In [1]: import numpy as np

In [2]: np.set_printoptions(precision=3, suppress=True, linewidth=100)

In [3]: def rd(a):
   ...:     return np.round(a, 3) + 0
   ...: 

In [4]: W0 = np.load("m.npy")

In [5]: print(W0)
[[-1 -2  3  2  3  2  0  2]
 [-1 -2  3  2  3  2  0  2]
 [-2 -4  6  4  6  4  0  4]
 [ 0  0  0  0  0  0  0  0]
 [-2 -4  6  4  6  4  0  4]
 [-2 -4  6  4  6  4  0  4]
 [ 0  0  0  0  0  0  0  0]
 [-1 -2  3  2  3  2  0  2]
 [ 0  0  0  0  0  0  0  0]
 [-2 -4  6  4  6  4  0  4]
 [ 0  0  0  0  0  0  0  0]
 [-1 -2  3  2  3  2  0  2]
 [-2 -4  6  4  6  4  0  4]]

In [6]: left, sigma, VT = np.linalg.svd(W0)

In [7]: V = VT[:(sigma > 1e-8).sum()]

In [8]: rng = np.random.default_rng(39)

In [9]: vec = W0[1] + 2 * W0[12] + rng.integers(2) * np.eye(8)[7]

In [10]: print(vec)
[ -5. -10.  15.  10.  15.  10.   0.  11.]

In [11]: print(rd(np.linalg.norm(vec - V.T @ V @ vec)))
0.941

In [12]: print(np.allclose(V.T @ V @ vec, vec))
False

In [13]: Y = np.array([[2, 2, 2],
    ...:     [1, 1, 3],
    ...:     [0, 1, 3],
    ...:     [0, 3, 0],
    ...:     [2, 1, 3],
    ...:     [1, 0, 0],
    ...:     [0, 1, 2],
    ...:     [1, 2, 1]])

In [14]: print(W0 @ Y)
[[ 6 12 12]
 [ 6 12 12]
 [12 24 24]
 [ 0  0  0]
 [12 24 24]
 [12 24 24]
 [ 0  0  0]
 [ 6 12 12]
 [ 0  0  0]
 [12 24 24]
 [ 0  0  0]
 [ 6 12 12]
 [12 24 24]]

In [15]: print(Y.T @ W0.T)
[[ 6  6 12  0 12 12  0  6  0 12  0  6 12]
 [12 12 24  0 24 24  0 12  0 24  0 12 24]
 [12 12 24  0 24 24  0 12  0 24  0 12 24]]

In [16]: print(np.einsum("ik,kj->ji", W0, Y))
[[ 6  6 12  0 12 12  0  6  0 12  0  6 12]
 [12 12 24  0 24 24  0 12  0 24  0 12 24]
 [12 12 24  0 24 24  0 12  0 24  0 12 24]]

In [17]: print(np.linalg.matrix_rank(np.vstack([W0, Y.T])))
4

In [18]: print(np.vstack([W0, Y.T]).shape)
(16, 8)

In [19]: print(np.einsum("ij,ij->i", W0, W0))
[ 35  35 140   0 140 140   0  35   0 140   0  35 140]

In [20]: print(np.linalg.matrix_rank(W0 @ Y))
1

In [21]: print(np.einsum("ij->j", W0))
[-14 -28  42  28  42  28   0  28]

In [22]: u = np.array([3, -1, -1])

In [23]: print(np.correlate(W0[3], W0[10], "full"))
[0 0 0 0 0 0 0 0 0 0 0 0 0 0 0]

In [24]: print(np.array([np.convolve(row, u, "same") for row in W0]))
[[ -5  12   5   4   1  -5   4  -2]
 [ -5  12   5   4   1  -5   4  -2]
 [-10  24  10   8   2 -10   8  -4]
 [  0   0   0   0   0   0   0   0]
 [-10  24  10   8   2 -10   8  -4]
 [-10  24  10   8   2 -10   8  -4]
 [  0   0   0   0   0   0   0   0]
 [ -5  12   5   4   1  -5   4  -2]
 [  0   0   0   0   0   0   0   0]
 [-10  24  10   8   2 -10   8  -4]
 [  0   0   0   0   0   0   0   0]
 [ -5  12   5   4   1  -5   4  -2]
 [-10  24  10   8   2 -10   8  -4]]

In [25]: print(np.cross(W0[3, :3], W0[10, :3]))
[0 0 0]

In [26]: W = np.array([[2, 1, 5, 4, 9, -9],
    ...:     [0, 7, -8, -6, 9, 9],
    ...:     [-6, 9, 1, 3, 0, -7],
    ...:     [6, 0, 1, 0, -6, -1],
    ...:     [8, 3, -8, -2, -9, -8],
    ...:     [0, 7, 7, -8, 2, 7],
    ...:     [7, -4, 5, 0, 2, -2],
    ...:     [-5, 6, -7, 5, 9, 9]])

In [27]: b = np.array([1, 3, -4, 0, 1, -2])

In [28]: H = np.maximum(W0 @ W + b, 0)

In [29]: print((H > 0).astype(int))
[[1 1 0 1 0 0]
 [1 1 0 1 0 0]
 [1 1 0 1 0 0]
 [1 1 0 0 1 0]
 [1 1 0 1 0 0]
 [1 1 0 1 0 0]
 [1 1 0 0 1 0]
 [1 1 0 1 0 0]
 [1 1 0 0 1 0]
 [1 1 0 1 0 0]
 [1 1 0 0 1 0]
 [1 1 0 1 0 0]
 [1 1 0 1 0 0]]

In [30]: print(np.linalg.matrix_rank(H))
3

In [31]: print(H)
[[ 7 50  0  5  0  0]
 [ 7 50  0  5  0  0]
 [13 97  0 10  0  0]
 [ 1  3  0  0  1  0]
 [13 97  0 10  0  0]
 [13 97  0 10  0  0]
 [ 1  3  0  0  1  0]
 [ 7 50  0  5  0  0]
 [ 1  3  0  0  1  0]
 [13 97  0 10  0  0]
 [ 1  3  0  0  1  0]
 [ 7 50  0  5  0  0]
 [13 97  0 10  0  0]]

In [32]: basis = np.array([[-2, -3], [0, 2], [-1, -2], [-3, 0], [0, 2], [2, -3]])

In [33]: print(W @ basis)
[[-39  31]
 [ 44  21]
 [-12  55]
 [-15 -29]
 [-18   4]
 [ 31 -17]
 [-23 -29]
 [ 20  32]]

In [34]: print(H @ basis)
[[-29  79]
 [-29  79]
 [-56 155]
 [ -2   5]
 [-56 155]
 [-56 155]
 [ -2   5]
 [-29  79]
 [ -2   5]
 [-56 155]
 [ -2   5]
 [-29  79]
 [-56 155]]

In [35]: E = np.load("mat.npy")

In [36]: print(E)
[[-10.   -0.1  -1.8   0.6  -0.5  -0.1   1.   -0.3   2.6   1.1  -0.9   1.9   0.4   0.3]
 [ -2.   -2.1  -0.1  -1.1   1.1  -0.8  -0.8   1.   -1.3   0.4   0.5   1.7  -0.2   0.7]
 [ 12.   -0.3   1.   -0.4  -0.8   1.8  -0.8   1.5  -0.1   0.3  -1.   -1.8   0.9  -0.7]
 [  5.   -1.2   0.6   0.3   2.2   1.    0.2  -1.2   0.1   0.2  -0.4  -1.5  -0.9  -0.4]
 [  9.   -0.4  -1.6   0.7   0.8   1.4  -1.1  -0.6   0.2  -1.8   0.4  -1.2   1.6  -0.8]]

In [37]: C2 = E.T @ E

In [38]: print((E @ E.T).shape)
(5, 5)

In [39]: print(rd(np.linalg.eigvalsh(C2)[::-1]))
[378.846  18.485  12.933   9.982   7.755   0.      0.      0.      0.      0.      0.      0.
   0.      0.   ]

In [40]: print(np.linalg.matrix_rank(C2))
5

In [41]: z = rng.integers(0, 2, 16)

In [42]: arr = (z[:, None] == z) * 5 + np.eye(16)

In [43]: print(arr)
[[6. 0. 5. 5. 0. 0. 0. 5. 5. 0. 5. 5. 0. 5. 0. 5.]
 [0. 6. 0. 0. 5. 5. 5. 0. 0. 5. 0. 0. 5. 0. 5. 0.]
 [5. 0. 6. 5. 0. 0. 0. 5. 5. 0. 5. 5. 0. 5. 0. 5.]
 [5. 0. 5. 6. 0. 0. 0. 5. 5. 0. 5. 5. 0. 5. 0. 5.]
 [0. 5. 0. 0. 6. 5. 5. 0. 0. 5. 0. 0. 5. 0. 5. 0.]
 [0. 5. 0. 0. 5. 6. 5. 0. 0. 5. 0. 0. 5. 0. 5. 0.]
 [0. 5. 0. 0. 5. 5. 6. 0. 0. 5. 0. 0. 5. 0. 5. 0.]
 [5. 0. 5. 5. 0. 0. 0. 6. 5. 0. 5. 5. 0. 5. 0. 5.]
 [5. 0. 5. 5. 0. 0. 0. 5. 6. 0. 5. 5. 0. 5. 0. 5.]
 [0. 5. 0. 0. 5. 5. 5. 0. 0. 6. 0. 0. 5. 0. 5. 0.]
 [5. 0. 5. 5. 0. 0. 0. 5. 5. 0. 6. 5. 0. 5. 0. 5.]
 [5. 0. 5. 5. 0. 0. 0. 5. 5. 0. 5. 6. 0. 5. 0. 5.]
 [0. 5. 0. 0. 5. 5. 5. 0. 0. 5. 0. 0. 6. 0. 5. 0.]
 [5. 0. 5. 5. 0. 0. 0. 5. 5. 0. 5. 5. 0. 6. 0. 5.]
 [0. 5. 0. 0. 5. 5. 5. 0. 0. 5. 0. 0. 5. 0. 6. 0.]
 [5. 0. 5. 5. 0. 0. 0. 5. 5. 0. 5. 5. 0. 5. 0. 6.]]

In [44]: left, sigma, VT = np.linalg.svd(arr)

In [45]: print(np.argmax(sigma[:-1] / (sigma[1:] + 1e-6)) + 1)
2

In [46]: Y = left[:, :2] @ np.diag(sigma[:2]) @ VT[:2]

In [47]: print(rd(np.abs(arr - Y).max()))
0.889

In [48]: print(rd(np.linalg.norm(arr - Y) / np.linalg.norm(arr)))
0.064

In [49]: print(np.linalg.matrix_rank(arr, rtol=0.05))
2
